>>> import numpy as np
>>> np.set_printoptions(precision=1, suppress=True, linewidth=160, legacy="1.25")
>>> F = np.array([[-1, 2, -7, 7], [2, -1, 2, -7], [-7, 2, -1, 2], [7, -7, 2, -1]])
>>> print(round(np.linalg.eigvalsh(F).min(), 1))
-14.8
>>> O = F.astype(float).copy()
>>> for j in range(4):
...     O[:, j] -= O[:, :j] @ (O[:, :j].T @ O[:, j])
...     O[:, j] /= np.linalg.norm(O[:, j])
... 
>>> print(O)
[[-0.1  0.4 -0.9 -0.2]
 [ 0.2  0.1  0.3 -0.9]
 [-0.7 -0.7 -0.1 -0.2]
 [ 0.7 -0.6 -0.3  0. ]]
>>> print(np.round(O.T @ O, 1) + 0)
[[1. 0. 0. 0.]
 [0. 1. 0. 0.]
 [0. 0. 1. 0.]
 [0. 0. 0. 1.]]
>>> evals, vecs = np.linalg.eigh(F)
>>> x = np.array([2, 0, 1, 0])
>>> print(vecs * np.abs(evals) @ vecs.T)
[[ 9.  -4.2  1.1 -1.8]
 [-4.2  5.9 -1.9  1.1]
 [ 1.1 -1.9  5.9 -4.2]
 [-1.8  1.1 -4.2  9. ]]
>>> print(x @ F @ x / (x @ x), np.round(evals[0], 1), round(evals[-1], 1))
-6.6 -14.8 9.1
>>> print(np.round(vecs * np.maximum(evals, 0) @ vecs.T, 1) + 0)
[[ 4.  -1.1 -3.   2.6]
 [-1.1  2.5  0.  -3. ]
 [-3.   0.   2.5 -1.1]
 [ 2.6 -3.  -1.1  4. ]]
>>> A2 = np.array([[-3, 1, 3], [-3, 0, -3], [-1, -3, -1], [3, 3, 0]])
>>> print(A2.T @ F.T)
[[ 25 -26  22  -5]
 [ 41 -25   2  -2]
 [ -2   7 -26  40]]
>>> print(np.einsum("ij->j", F))
[ 1 -4 -4  1]
>>> print(np.einsum("ik,kj->ji", F, A2))
[[ 25 -26  22  -5]
 [ 41 -25   2  -2]
 [ -2   7 -26  40]]
>>> print(np.einsum("ik,kj->ij", F, A2))
[[ 25  41  -2]
 [-26 -25   7]
 [ 22   2 -26]
 [ -5  -2  40]]
>>> print(np.linalg.matrix_rank(np.vstack([F, A2.T])))
4
>>> print(np.vstack([F, A2.T]).shape)
(7, 4)
>>> evals, vecs = np.linalg.eigh(F)
>>> print(np.round(vecs.T @ F @ vecs, 1) + 0)
[[-14.8   0.    0.    0. ]
 [  0.   -2.1   0.    0. ]
 [  0.    0.    3.8   0. ]
 [  0.    0.    0.    9.1]]
>>> print(np.linalg.svd(F, compute_uv=False))
[14.8  9.1  3.8  2.1]
>>> print(np.linalg.eigvalsh(F + 3 * np.eye(4)))
[-11.8   0.9   6.8  12.1]
>>> print(np.unique(evals.round(6) + 0, return_counts=True)[1])
[1 1 1 1]
>>> print(np.round(vecs.T @ vecs, 1) + 0)
[[1. 0. 0. 0.]
 [0. 1. 0. 0.]
 [0. 0. 1. 0.]
 [0. 0. 0. 1.]]
>>> print(round(evals.sum(), 1), np.trace(F))
-4.0 -4
>>> m1 = np.array([[2.5, -5.7, 6.3, -4.2],
...     [-2.6, 5.6, -6.0, 4.3],
...     [0.0, -5.0, 5.6, -3.7],
...     [-5.8, 3.2, -3.2, 2.8],
...     [-3.1, 2.5, -3.0, 2.1],
...     [-5.8, 3.1, -3.1, 2.8],
...     [-2.6, 5.6, -6.2, 4.3],
...     [-3.6, 4.8, -5.3, 3.8],
...     [6.6, -0.1, -0.2, -0.6],
...     [5.4, -1.0, 0.7, -1.2]])
>>> W = np.array([[4, 2, 0, 1, 0, 3],
...     [5, 4, 2, 0, 1, 4],
...     [2, 5, 2, 2, 1, 2],
...     [5, 2, 2, 2, 4, 4]])
>>> coef = np.array([-8, 5, -7, 0, 5, -6])
>>> hid = np.maximum(m1 @ W + coef, 0)
>>> print((hid > 0).astype(int))
[[0 1 0 1 0 0]
 [1 1 1 0 1 1]
 [0 1 0 1 0 0]
 [0 0 0 0 1 0]
 [0 0 0 0 1 0]
 [0 0 0 0 1 0]
 [1 0 1 0 1 1]
 [1 0 0 0 1 1]
 [1 1 0 1 1 1]
 [1 1 0 1 0 1]]
>>> Z = np.array([[0, 2, 2], [6, 0, 1], [6, 3, 1], [0, 5, 2], [2, 3, 5], [9, 4, 4]])
>>> print(W @ Z)
[[39 25 24]
 [74 35 37]
 [62 31 28]
 [68 54 54]]
>>> Xs = m1 - m1.mean(axis=0)
>>> left, sigma, vt = np.linalg.svd(Xs, full_matrices=False)
>>> print(round(float((sigma ** 2).sum() ** 2 / (sigma ** 4).sum()), 1))
1.4
>>> print(np.searchsorted(np.cumsum(sigma ** 2) / (sigma ** 2).sum(), 0.9) + 1)
2
>>> print(np.abs(left[:, 0]).argmax())
0
>>> print(np.linalg.matrix_rank(Xs))
4
>>> print(np.abs(vt[-1]))
[0.1 0.7 0.1 0.7]
>>> print(np.round(sigma ** 2 / (sigma ** 2).sum(), 1) + 0)
[0.8 0.2 0.  0. ]
>>> print((np.sign(left[:, 0]) == np.sign(left[0, 0])).astype(int))
[1 0 1 0 0 0 0 0 1 1]
>>> print(sigma)
[22.6  9.7  0.3  0.1]
